$ python3 -q
>>> import numpy as np
>>> import numpy.linalg as la
>>> np.set_printoptions(suppress=True, linewidth=100)
>>> F = np.load("m.npy")
>>> F.round(3)
array([[0.25 , 0.25 , 0.   , 0.25 , 0.   , 0.25 ],
       [0.   , 0.25 , 0.25 , 0.25 , 0.25 , 0.   ],
       [0.   , 0.   , 0.667, 0.   , 0.333, 0.   ],
       [0.   , 0.   , 0.   , 1.   , 0.   , 0.   ],
       [0.   , 0.   , 0.   , 0.   , 1.   , 0.   ],
       [0.   , 0.   , 0.333, 0.   , 0.333, 0.333]])
>>> blk = np.stack([F, 2 * F, F[::-1]])
>>> la.matrix_rank(blk.reshape(3, -1))
np.int64(2)
>>> blk.shape
(3, 6, 6)
>>> np.round(blk.sum(axis=0), 3)
array([[0.75 , 0.75 , 0.333, 0.75 , 0.333, 1.083],
       [0.   , 0.75 , 0.75 , 0.75 , 1.75 , 0.   ],
       [0.   , 0.   , 2.   , 1.   , 1.   , 0.   ],
       [0.   , 0.   , 0.667, 3.   , 0.333, 0.   ],
       [0.   , 0.25 , 0.25 , 0.25 , 3.25 , 0.   ],
       [0.25 , 0.25 , 1.   , 0.25 , 1.   , 1.25 ]])
>>> la.matrix_rank(blk)
array([6, 6, 6])
>>> (blk @ F.T).shape
(3, 6, 6)
>>> r0, g = F[3], F[4]
>>> r0 @ r0
np.float64(1.0)
>>> pr = (r0 @ g) / (r0 @ r0) * r0
>>> pr
array([0., 0., 0., 0., 0., 0.])
>>> (g - pr) @ r0
np.float64(0.0)
>>> round(float(la.norm(r0 + g) ** 2 + la.norm(r0 - g) ** 2), 3)
4.0
>>> la.matrix_rank(np.outer(r0, g))
np.int64(1)
>>> np.outer(r0, g)
array([[0., 0., 0., 0., 0., 0.],
       [0., 0., 0., 0., 0., 0.],
       [0., 0., 0., 0., 0., 0.],
       [0., 0., 0., 0., 1., 0.],
       [0., 0., 0., 0., 0., 0.],
       [0., 0., 0., 0., 0., 0.]])
>>> F.sum(axis=1)
array([1., 1., 1., 1., 1., 1.])
>>> np.round(la.matrix_power(F, 2), 3)
array([[0.062, 0.125, 0.146, 0.375, 0.146, 0.146],
       [0.   , 0.062, 0.229, 0.312, 0.396, 0.   ],
       [0.   , 0.   , 0.444, 0.   , 0.556, 0.   ],
       [0.   , 0.   , 0.   , 1.   , 0.   , 0.   ],
       [0.   , 0.   , 0.   , 0.   , 1.   , 0.   ],
       [0.   , 0.   , 0.333, 0.   , 0.556, 0.111]])
>>> np.round(np.sort(np.abs(la.eigvals(F)))[::-1], 3)
array([1.   , 1.   , 0.667, 0.333, 0.25 , 0.25 ])
>>> pr = np.eye(6)[5]
>>> for _ in range(3):
...     pr = pr @ F
...     print(pr.round(3))
... 
[0.    0.    0.333 0.    0.333 0.333]
[0.    0.    0.333 0.    0.556 0.111]
[0.    0.    0.259 0.    0.704 0.037]
>>> Y = la.inv(F)
>>> np.round(la.inv(Y), 3) + 0
array([[0.25 , 0.25 , 0.   , 0.25 , 0.   , 0.25 ],
       [0.   , 0.25 , 0.25 , 0.25 , 0.25 , 0.   ],
       [0.   , 0.   , 0.667, 0.   , 0.333, 0.   ],
       [0.   , 0.   , 0.   , 1.   , 0.   , 0.   ],
       [0.   , 0.   , 0.   , 0.   , 1.   , 0.   ],
       [0.   , 0.   , 0.333, 0.   , 0.333, 0.333]])
>>> (np.abs(Y) > 1e-9).astype(int)
array([[1, 1, 1, 0, 1, 1],
       [0, 1, 1, 1, 1, 0],
       [0, 0, 1, 0, 1, 0],
       [0, 0, 0, 1, 0, 0],
       [0, 0, 0, 0, 1, 0],
       [0, 0, 1, 0, 1, 1]])
>>> np.round(la.det(F) * Y, 3)
array([[ 0.056, -0.056,  0.042,  0.   ,  0.014, -0.042],
       [ 0.   ,  0.056, -0.021, -0.014, -0.007,  0.   ],
       [ 0.   ,  0.   ,  0.021,  0.   , -0.007,  0.   ],
       [ 0.   ,  0.   ,  0.   ,  0.014,  0.   ,  0.   ],
       [ 0.   ,  0.   ,  0.   ,  0.   ,  0.014,  0.   ],
       [ 0.   ,  0.   , -0.021,  0.   , -0.007,  0.042]])
>>> np.allclose(Y, F.T)
False
